$ python -q
>>> import numpy as np
>>> np.set_printoptions(suppress=True, linewidth=120)
>>> Z = np.array([[1.7, -0.3, 0.2, -0.9, -2.0, 0.6, -0.9]])
>>> rng = np.random.default_rng(13)
>>> mat = np.array([[-3], [-2], [-2], [2], [3], [2], [-3], [-2], [-2], [1], [0]]) @ Z + 0.3 * rng.normal(size=(11, 7))
>>> mat.round(2)
array([[-4.55, -0.02, -0.31,  2.72,  6.4 , -1.68,  3.25],
       [-3.39,  0.45, -0.23,  1.93,  3.89, -1.27,  2.02],
       [-3.19,  0.45, -0.51,  1.26,  4.5 , -1.27,  2.2 ],
       [ 3.53, -0.02,  0.86, -1.7 , -3.56,  0.91, -1.42],
       [ 4.66, -0.8 ,  0.92, -2.63, -6.11,  1.56, -2.8 ],
       [ 3.72, -0.33,  0.32, -2.17, -3.8 ,  0.77, -1.96],
       [-5.32,  1.12, -0.53,  2.84,  6.08, -2.  ,  2.86],
       [-2.98,  0.59, -0.21,  1.76,  4.31, -1.  ,  2.06],
       [-3.3 ,  1.09, -0.51,  1.7 ,  3.82, -1.02,  1.61],
       [ 1.51, -0.08,  0.55, -0.73, -2.8 ,  0.31, -1.22],
       [-0.36, -0.12,  0.55, -0.09, -0.22,  0.21,  0.02]])
>>> left, s, Vh = np.linalg.svd(mat)
>>> np.argmax(s[:-1] / (s[1:] + 1e-6)) + 1
np.int64(1)
>>> print(s.round(2))
[21.65  1.53  1.19  1.02  0.61  0.59  0.2 ]
>>> other = left[:, :1] @ np.diag(s[:1]) @ Vh[:1]
>>> round(float(np.linalg.norm(mat - other) / np.linalg.norm(mat)), 2)
0.11
>>> round(float(np.linalg.norm(mat - other, 2)), 2), np.round(s[1], 2)
(1.53, np.float64(1.53))
>>> round(np.abs(mat - other).max(), 2)
np.float64(0.7)
>>> print(np.linalg.matrix_rank(mat, rtol=0.05))
3
>>> J = np.array([[2.0, 3.0, -1.0, 0.0],
...     [0.0, 5.0, -1.0, 0.0],
...     [0.0, 2.0, 2.0, 0.0],
...     [5.0, 5.0, 4.0, -3.0]])
>>> vals, evecs = np.linalg.eig(J)
>>> J @ evecs[:, 0] - vals[0] * evecs[:, 0]
array([0., 0., 0., 0.])
>>> vals
array([-3.,  2.,  3.,  4.])
>>> np.prod(vals)
np.float64(-72.0)
>>> np.round(np.sort(np.linalg.eigvals(J.T)), 2)
array([-3.,  2.,  3.,  4.])
>>> np.round(np.sort(np.linalg.eigvals(J @ J)), 2)
array([ 4.,  9.,  9., 16.])
>>> u = np.array([-1, -2, -1, -1])
>>> other = J + np.outer(u, np.eye(4)[3])
>>> print(np.round(np.linalg.det(other) / np.linalg.det(J), 2), np.round(1 + np.linalg.solve(J, u)[3], 2))
0.67 0.67
>>> np.linalg.matrix_rank(np.linalg.inv(other) - np.linalg.inv(J), tol=1e-8)
np.int64(1)
>>> u = np.array([-3, -1])
>>> np.correlate(J[3], J[0], "full")
array([ 0., -5., 10., 21., 25., -1., -6.])
>>> print(np.polyval(u, J[3]))
[-16. -16. -13.   8.]
>>> Z = np.array([[-2, -1, -1], [2, 0, 2], [3, 2, -3]])
>>> E = np.repeat(Z, 18 // 3, axis=0)
>>> E = E + 0.1 * rng.normal(size=E.shape)
>>> E.round(2)
array([[-1.99, -1.07, -1.  ],
       [-1.96, -1.19, -1.16],
       [-1.89, -0.92, -1.05],
       [-2.1 , -1.02, -1.12],
       [-2.03, -0.83, -0.99],
       [-1.88, -1.02, -0.96],
       [ 2.14, -0.13,  1.97],
       [ 1.98,  0.03,  2.16],
       [ 2.07, -0.15,  1.97],
       [ 1.91, -0.09,  2.2 ],
       [ 1.89,  0.02,  1.93],
       [ 2.09,  0.04,  2.01],
       [ 2.99,  2.11, -3.09],
       [ 2.93,  1.89, -2.87],
       [ 2.97,  1.9 , -3.04],
       [ 3.25,  1.99, -2.91],
       [ 3.05,  2.  , -3.07],
       [ 2.97,  1.96, -3.22]])
>>> other = np.c_[E[:, :1] @ np.array([[2]]), np.array([0, 0, 0, 0, 2, 2, 1, 1, 0, 2, 0, 1, 1, 2, 2, 2, 0, 1])]
>>> other.round(2)
array([[-3.98,  0.  ],
       [-3.91,  0.  ],
       [-3.78,  0.  ],
       [-4.2 ,  0.  ],
       [-4.07,  2.  ],
       [-3.77,  2.  ],
       [ 4.28,  1.  ],
       [ 3.97,  1.  ],
       [ 4.14,  0.  ],
       [ 3.82,  2.  ],
       [ 3.79,  0.  ],
       [ 4.17,  1.  ],
       [ 5.98,  1.  ],
       [ 5.85,  2.  ],
       [ 5.94,  2.  ],
       [ 6.5 ,  2.  ],
       [ 6.09,  0.  ],
       [ 5.93,  1.  ]])
>>> np.linalg.matrix_rank(other)
np.int64(2)
>>> np.round(np.linalg.lstsq(E, other[:, 0])[0], 2) + 0
array([2., 0., 0.])
>>> other = np.linalg.inv(J)
>>> np.round(J @ other, 2) + 0
array([[1., 0., 0., 0.],
       [0., 1., 0., 0.],
       [0., 0., 1., 0.],
       [0., 0., 0., 1.]])
>>> other.round(2) + 0
array([[ 0.5 , -0.33,  0.08,  0.  ],
       [ 0.  ,  0.17,  0.08,  0.  ],
       [ 0.  , -0.17,  0.42,  0.  ],
       [ 0.83, -0.5 ,  0.83, -0.33]])
>>> (np.abs(other) > 1e-9).astype(int)
array([[1, 1, 1, 0],
       [0, 1, 1, 0],
       [0, 1, 1, 0],
       [1, 1, 1, 1]])
>>> np.round(np.linalg.inv(other), 2) + 0
array([[ 2.,  3., -1.,  0.],
       [ 0.,  5., -1.,  0.],
       [ 0.,  2.,  2.,  0.],
       [ 5.,  5.,  4., -3.]])
>>> np.round(np.linalg.det(J) * np.linalg.det(other), 2)
np.float64(1.0)
>>> t = rng.uniform(0, 2 * np.pi, 36)
>>> Q, _ = np.linalg.qr(np.array([[0.6, 0.3],
...     [-0.8, 0.0],
...     [0.1, -0.2],
...     [0.0, 1.0],
...     [-0.3, -0.9],
...     [1.6, 1.1],
...     [-0.9, 1.8]]))
>>> K = 5 * np.c_[np.cos(t), np.sin(t)] @ Q.T
>>> print(K.round(2))
[[-1.34  1.25  0.11 -1.35  1.68 -3.99 -1.02]
 [ 1.03 -1.75  0.41 -0.96  0.21  2.45 -3.71]
 [-0.37 -0.3   0.43 -1.99  1.68 -1.59 -3.91]
 [-1.48  1.81 -0.15 -0.39  1.03 -4.06  1.33]
 [-0.07 -0.68  0.47 -1.92  1.48 -0.75 -4.23]
 [-1.08  1.79 -0.4   0.87 -0.11 -2.63  3.57]
 [ 1.48 -1.82  0.15  0.38 -1.03  4.06 -1.36]
 [-0.23 -0.48  0.45 -1.97  1.59 -1.2  -4.08]
 [-1.36  1.29  0.1  -1.31  1.66 -4.02 -0.89]
 [-0.87  1.64 -0.44  1.19 -0.46 -1.96  3.99]
 [-1.43  1.48  0.03 -1.08  1.53 -4.14 -0.28]
 [-1.48  1.79 -0.13 -0.47  1.1  -4.1   1.16]
 [-1.37  1.31  0.09 -1.29  1.65 -4.04 -0.85]
 [ 0.42  0.23 -0.43  1.99 -1.7   1.72  3.84]
 [-1.12  1.81 -0.39  0.8  -0.04 -2.75  3.48]
 [-1.42  1.45  0.04 -1.13  1.55 -4.13 -0.4 ]
 [ 1.26 -1.07 -0.17  1.52 -1.77  3.81  1.52]
 [ 1.18 -0.93 -0.21  1.62 -1.81  3.64  1.88]
 [ 1.47 -1.83  0.16  0.33 -0.98  4.03 -1.47]
 [-1.43  1.89 -0.23 -0.05  0.75 -3.83  2.04]
 [ 0.92 -0.48 -0.31  1.86 -1.85  3.01  2.81]
 [ 1.1  -1.8   0.39 -0.85  0.09  2.67 -3.55]
 [-1.11  1.8  -0.39  0.83 -0.07 -2.7   3.52]
 [-1.41  1.9  -0.24  0.04  0.68 -3.75  2.2 ]
 [ 1.26 -1.08 -0.17  1.51 -1.76  3.82  1.49]
 [-1.35  1.28  0.11 -1.32  1.67 -4.01 -0.95]
 [ 0.18 -0.96  0.48 -1.81  1.27 -0.07 -4.35]
 [ 1.3  -1.15 -0.15  1.45 -1.73  3.89  1.31]
 [-0.66  1.45 -0.47  1.44 -0.75 -1.32  4.23]
 [ 1.04 -1.76  0.41 -0.95  0.19  2.48 -3.68]
 [ 0.57 -1.37  0.48 -1.53  0.86  1.06 -4.29]
 [ 1.39 -1.36 -0.08  1.24 -1.62  4.07  0.7 ]
 [-0.52  1.32 -0.48  1.57 -0.92 -0.91  4.31]
 [-0.9   0.45  0.32 -1.87  1.85 -2.96 -2.87]
 [ 1.42 -1.45 -0.04  1.12 -1.55  4.13  0.39]
 [ 1.35 -1.28 -0.11  1.33 -1.67  4.01  0.95]]
>>> # rank 2
>>> Ac = K - K.mean(axis=0)
>>> left, s, Vh = np.linalg.svd(Ac, full_matrices=False)
>>> print(np.round(s ** 2 / (s ** 2).sum(), 2) + 0)
[0.59 0.41 0.   0.   0.   0.   0.  ]
>>> np.round(Ac.mean(axis=0), 2) + 0
array([0., 0., 0., 0., 0., 0., 0.])
>>> np.searchsorted(np.cumsum(s ** 2) / (s ** 2).sum(), 0.9) + 1
np.int64(2)
>>> print((np.sign(left[:, 0]) == np.sign(left[0, 0])).astype(int))
[1 0 1 1 1 1 0 1 1 1 1 1 1 0 1 1 0 0 0 1 0 0 1 1 0 1 0 0 1 0 0 0 1 1 0 0]
